$ python3 -q
>>> import numpy as np
>>> np.set_printoptions(suppress=True, linewidth=140)
>>> X = np.load("a.npy")
>>> X
array([[ -1. ,   0.5,   0.5,   7. ,   0.8,   1.1,   0.8,   0.9,   0.7,  -0.4,  -0.2,  -2.1,   1.4,   0.6],
       [  2. ,   0.4,  -0.6,  -3. ,  -0.8,   0.9,   0.3,   0.9,  -1.5,  -0.9,   0.3,   1. ,  -1.2,   1. ],
       [ -2.9,  -0.9,  -0.1,  -2. ,  -0.9,   1.6,   0.8,  -0.9,  -0.6,   0.5,   0.5,  -0.6,  -1.7,  -0.3],
       [  1.6,   1.2,   0. ,  19. ,  -1.1,   0.8,   2.1,  -1.5,   1.1,   0. ,  -1. ,   1.3,   0.1,   0.8],
       [  0.1,   0.3,   1. ,  -9. ,   0. ,  -0.3,   0. ,  -0.9,  -1.2,  -1.2,   0.5,   1.9,   1.3,  -2. ],
       [ -0.6,  -1.4,   0.4,  -1. ,   1.3,  -0.3,  -0.5,  -0.5,   0.2,   0.9,  -1. ,   0.5,   0. ,   1.4],
       [  0.5,  -0.2,   0.5, -17. ,   0.1,   0.3,   0.2,  -0.9,   0.9,   1.1,   0.8,   0.9,   1. ,  -1.9],
       [ -1.7,  -0.2,  -0.6, -12. ,   0.7,   0.3,   0.6,   0.2,  -1.3,   0.9,  -1.3,  -0.6,   1.2,   1.8],
       [ -1.2,   1.9,  -0.9,  -7. ,  -1.2,  -1.2,   0.5,  -1.8,  -0.5,   0.7,   0.2,   0.5,   0.6,   2.4],
       [  0.9,   2.1,   0.3,   8. ,  -1.1,  -0.1,   0.7,  -0.7,   0.2,   0.1,  -0.2,   1.1,  -1.4,   1.5],
       [ -0.5,  -0.1,  -0.7,  -9. ,  -0.9,  -0.2,  -1.4,   1.9,   0.1,   0. ,  -0.5,  -0.7,  -1.8,  -0.8],
       [ -0.3,   0. ,  -0.1,  -4. ,  -0.1,   0.5,   0.5,   1. ,  -1.2,   2.3,  -0.6,  -0.4,   0.9,  -0.5],
       [  0. ,  -1.5,   1.2,  -3. ,   1.2,  -0.1,   1.4,   1.2,   0.1,   0.4,   0. ,   0.3,  -0.8,  -0.5]])
>>> other = X / np.linalg.norm(X, axis=1, keepdims=True)
>>> C2 = other @ other.T
>>> C2[6].round(2)
array([-0.9 ,  0.57,  0.4 , -0.95,  0.94,  0.29,  1.  ,  0.92,  0.81, -0.91,  0.9 ,  0.79,  0.7 ])
>>> np.argwhere(np.triu(np.abs(C2) > 0.95, 1))
array([[ 3,  6],
       [ 3,  9],
       [ 3, 10]])
>>> np.round(np.linalg.norm(other, axis=1), 2)
array([1., 1., 1., 1., 1., 1., 1., 1., 1., 1., 1., 1., 1.])
>>> rng = np.random.default_rng(547)
>>> other = X + rng.integers(-2, 3, (13, 1)) @ rng.integers(-2, 3, (1, 14))
>>> other.round(2)
array([[ -2. ,   1.5,   2.5,   5. ,  -0.2,  -0.9,   1.8,   2.9,  -0.3,   1.6,   0.8,  -2.1,   2.4,   2.6],
       [  0. ,   2.4,   3.4,  -7. ,  -2.8,  -3.1,   2.3,   4.9,  -3.5,   3.1,   2.3,   1. ,   0.8,   5. ],
       [ -0.9,  -2.9,  -4.1,   2. ,   1.1,   5.6,  -1.2,  -4.9,   1.4,  -3.5,  -1.5,  -0.6,  -3.7,  -4.3],
       [  2.6,   0.2,  -2. ,  21. ,  -0.1,   2.8,   1.1,  -3.5,   2.1,  -2. ,  -2. ,   1.3,  -0.9,  -1.2],
       [  1.1,  -0.7,  -1. ,  -7. ,   1. ,   1.7,  -1. ,  -2.9,  -0.2,  -3.2,  -0.5,   1.9,   0.3,  -4. ],
       [  1.4,  -3.4,  -3.6,   3. ,   3.3,   3.7,  -2.5,  -4.5,   2.2,  -3.1,  -3. ,   0.5,  -2. ,  -2.6],
       [  2.5,  -2.2,  -3.5, -13. ,   2.1,   4.3,  -1.8,  -4.9,   2.9,  -2.9,  -1.2,   0.9,  -1. ,  -5.9],
       [ -1.7,  -0.2,  -0.6, -12. ,   0.7,   0.3,   0.6,   0.2,  -1.3,   0.9,  -1.3,  -0.6,   1.2,   1.8],
       [ -1.2,   1.9,  -0.9,  -7. ,  -1.2,  -1.2,   0.5,  -1.8,  -0.5,   0.7,   0.2,   0.5,   0.6,   2.4],
       [  2.9,   0.1,  -3.7,  12. ,   0.9,   3.9,  -1.3,  -4.7,   2.2,  -3.9,  -2.2,   1.1,  -3.4,  -2.5],
       [ -1.5,   0.9,   1.3, -11. ,  -1.9,  -2.2,  -0.4,   3.9,  -0.9,   2. ,   0.5,  -0.7,  -0.8,   1.2],
       [ -2.3,   2. ,   3.9,  -8. ,  -2.1,  -3.5,   2.5,   5. ,  -3.2,   6.3,   1.4,  -0.4,   2.9,   3.5],
       [  1. ,  -2.5,  -0.8,  -1. ,   2.2,   1.9,   0.4,  -0.8,   1.1,  -1.6,  -1. ,   0.3,  -1.8,  -2.5]])
>>> np.round(np.linalg.svd(other - X, compute_uv=False), 2) + 0
array([29.98,  0.  ,  0.  ,  0.  ,  0.  ,  0.  ,  0.  ,  0.  ,  0.  ,  0.  ,  0.  ,  0.  ,  0.  ])
>>> other = X / np.sqrt((X ** 2).mean(axis=1, keepdims=True))
>>> np.linalg.matrix_rank(other) == np.linalg.matrix_rank(X)
np.True_
>>> np.round(np.linalg.norm(other, axis=1), 2)
array([3.74, 3.74, 3.74, 3.74, 3.74, 3.74, 3.74, 3.74, 3.74, 3.74, 3.74, 3.74, 3.74])
>>> mat = np.loadtxt("arr.csv", delimiter=",")
>>> mat.round(2) + 0
array([[-0.23, -0.53, -0.12, -0.26, -0.14, -0.08, -0.01, -0.35,  0.39, -0.45,  0.1 , -0.08,  0.26,  0.04],
       [-0.15, -0.15,  0.41,  0.23, -0.47, -0.38,  0.26,  0.04, -0.36, -0.02,  0.17,  0.2 ,  0.22, -0.23],
       [-0.08,  0.08, -0.25,  0.08, -0.27,  0.23,  0.13, -0.1 , -0.35, -0.21,  0.53, -0.25, -0.31,  0.4 ],
       [-0.1 ,  0.03, -0.05, -0.68, -0.11,  0.29, -0.21,  0.02, -0.38,  0.05,  0.06,  0.46,  0.11, -0.1 ],
       [-0.36,  0.  , -0.07,  0.2 ,  0.01, -0.28, -0.69, -0.22, -0.06,  0.02,  0.09,  0.06, -0.39, -0.23],
       [ 0.08,  0.28,  0.21, -0.42, -0.01, -0.17,  0.17, -0.48, -0.11,  0.11, -0.07, -0.52, -0.13, -0.29],
       [ 0.26, -0.02,  0.28,  0.19,  0.48,  0.17,  0.14, -0.46, -0.09, -0.3 ,  0.2 ,  0.41, -0.12, -0.1 ],
       [-0.28, -0.22, -0.13, -0.02,  0.  , -0.05,  0.36, -0.09, -0.21, -0.09, -0.63,  0.16, -0.46,  0.15],
       [-0.54,  0.36,  0.18,  0.11, -0.15,  0.49,  0.2 ,  0.04,  0.37, -0.07,  0.02,  0.05, -0.07, -0.3 ],
       [ 0.43, -0.38, -0.04,  0.02, -0.42,  0.24,  0.03, -0.07,  0.25,  0.33,  0.07,  0.1 , -0.4 , -0.27],
       [ 0.38,  0.31, -0.11,  0.1 , -0.37,  0.04, -0.21,  0.04, -0.06, -0.63, -0.35,  0.01,  0.03, -0.17],
       [-0.05, -0.44,  0.25,  0.09,  0.2 ,  0.41, -0.18,  0.25, -0.35, -0.14, -0.11, -0.45,  0.03, -0.26],
       [ 0.05,  0.01,  0.7 , -0.23, -0.1 , -0.05, -0.2 ,  0.19,  0.2 , -0.14, -0.02,  0.01, -0.3 ,  0.46],
       [-0.03,  0.02,  0.14,  0.26, -0.23,  0.31, -0.23, -0.51, -0.1 ,  0.3 , -0.3 , -0.02,  0.35,  0.36]])
>>> other = mat / np.linalg.norm(mat, axis=1, keepdims=True)
>>> C2 = other @ other.T
>>> (C2 - 2 * np.eye(14)).round(6).argmax(axis=1)
array([1, 0, 0, 0, 0, 0, 0, 0, 0, 0, 0, 0, 0, 0])
>>> np.round(np.degrees(np.arccos(np.clip(C2[3, 7], -1, 1))), 2)
np.float64(90.0)
>>> feats = np.loadtxt("block5.csv", delimiter=",")
>>> feats.round(2)
array([[-1.81,  1.67,  2.13,  3.35, -1.63,  1.09, -7.67, -3.94],
       [-0.92, -1.46, -5.37, -2.62, -3.77, -5.15,  0.82,  4.45],
       [ 0.18,  1.72,  5.07,  3.2 ,  2.57,  4.57, -3.1 , -4.89],
       [-2.6 ,  0.23, -3.  ,  0.75, -5.1 , -3.78, -6.57,  0.4 ],
       [ 0.89,  1.47,  5.37,  2.65,  3.72,  5.14, -0.93, -4.48],
       [ 0.24,  1.71,  5.11,  3.17,  2.67,  4.62, -2.94, -4.87],
       [ 2.25, -1.4 , -0.78, -2.91,  2.88,  0.3 ,  8.15,  3.02],
       [ 2.36, -1.29, -0.31, -2.72,  3.25,  0.76,  8.19,  2.67],
       [-2.39,  1.26,  0.19,  2.66, -3.34, -0.88, -8.19, -2.57],
       [ 2.53, -1.05,  0.6 , -2.28,  3.91,  1.64,  8.08,  1.92],
       [-2.57,  0.12, -3.25,  0.55, -5.17, -3.99, -6.28,  0.68],
       [ 2.15, -1.48, -1.12, -3.04,  2.58, -0.05,  8.08,  3.27],
       [-2.55,  0.99, -0.81,  2.17, -4.04, -1.84, -8.02, -1.74],
       [ 0.5 , -1.84, -4.44, -3.51, -1.3 , -3.71,  4.95,  4.94],
       [ 2.64, -0.66,  1.85, -1.56,  4.63,  2.79,  7.55,  0.79],
       [ 0.56,  1.61,  5.28,  2.94,  3.2 ,  4.91, -1.99, -4.72],
       [ 2.07,  0.65,  4.74,  0.97,  5.14,  5.09,  3.53, -2.66],
       [ 0.69, -1.85, -4.21, -3.55, -0.92, -3.42,  5.41,  4.9 ],
       [ 1.69, -1.71, -2.43, -3.42,  1.32, -1.41,  7.48,  4.12],
       [ 0.05, -1.77, -4.9 , -3.33, -2.17, -4.31,  3.74,  4.95],
       [ 2.64, -0.52,  2.24, -1.31,  4.81,  3.13,  7.27,  0.4 ],
       [-1.07, -1.39, -5.38, -2.47, -3.98, -5.22,  0.34,  4.32],
       [-2.64,  0.65, -1.87,  1.55, -4.64, -2.81, -7.53, -0.77],
       [ 1.19, -1.83, -3.44, -3.57,  0.15, -2.52,  6.54,  4.63],
       [ 0.79, -1.85, -4.08, -3.57, -0.73, -3.26,  5.64,  4.86],
       [-2.47,  1.15, -0.24,  2.46, -3.66, -1.3 , -8.15, -2.22],
       [-1.29,  1.81,  3.26,  3.56, -0.37,  2.32, -6.75, -4.55],
       [ 2.31, -1.34, -0.52, -2.8 ,  3.08,  0.55,  8.18,  2.83],
       [ 2.52, -1.07,  0.53, -2.32,  3.86,  1.57,  8.1 ,  1.98],
       [ 2.64, -0.58,  2.08, -1.42,  4.74,  2.99,  7.39,  0.57],
       [ 2.46, -1.16,  0.18, -2.49,  3.62,  1.24,  8.16,  2.28],
       [-2.58,  0.17, -3.14,  0.64, -5.14, -3.9 , -6.42,  0.55],
       [ 0.98,  1.43,  5.38,  2.56,  3.85,  5.18, -0.64, -4.4 ],
       [ 2.25,  0.45,  4.41,  0.57,  5.24,  4.88,  4.36, -2.16]])
>>> rank = np.linalg.matrix_rank(feats)
>>> rank
np.int64(2)
>>> ns = np.linalg.svd(feats)[2][rank:].T
>>> np.linalg.matrix_rank(feats.T @ feats), np.linalg.matrix_rank(feats @ feats.T)
(np.int64(2), np.int64(2))
>>> np.round(ns @ ns.T, 2)
array([[ 0.93,  0.01, -0.06,  0.04, -0.13, -0.08, -0.19, -0.01],
       [ 0.01,  0.97, -0.08, -0.07, -0.01, -0.06,  0.1 ,  0.09],
       [-0.06, -0.08,  0.71, -0.13, -0.21, -0.28,  0.02,  0.23],
       [ 0.04, -0.07, -0.13,  0.87, -0.01, -0.1 ,  0.22,  0.17],
       [-0.13, -0.01, -0.21, -0.01,  0.72, -0.24, -0.27,  0.09],
       [-0.08, -0.06, -0.28, -0.1 , -0.24,  0.72, -0.07,  0.2 ],
       [-0.19,  0.1 ,  0.02,  0.22, -0.27, -0.07,  0.33, -0.22],
       [-0.01,  0.09,  0.23,  0.17,  0.09,  0.2 , -0.22,  0.75]])
>>> np.allclose(feats @ ns, 0)
True
>>> [int(np.linalg.matrix_rank(feats[:, :j + 1])) for j in range(8)]
[1, 2, 2, 2, 2, 2, 2, 2]
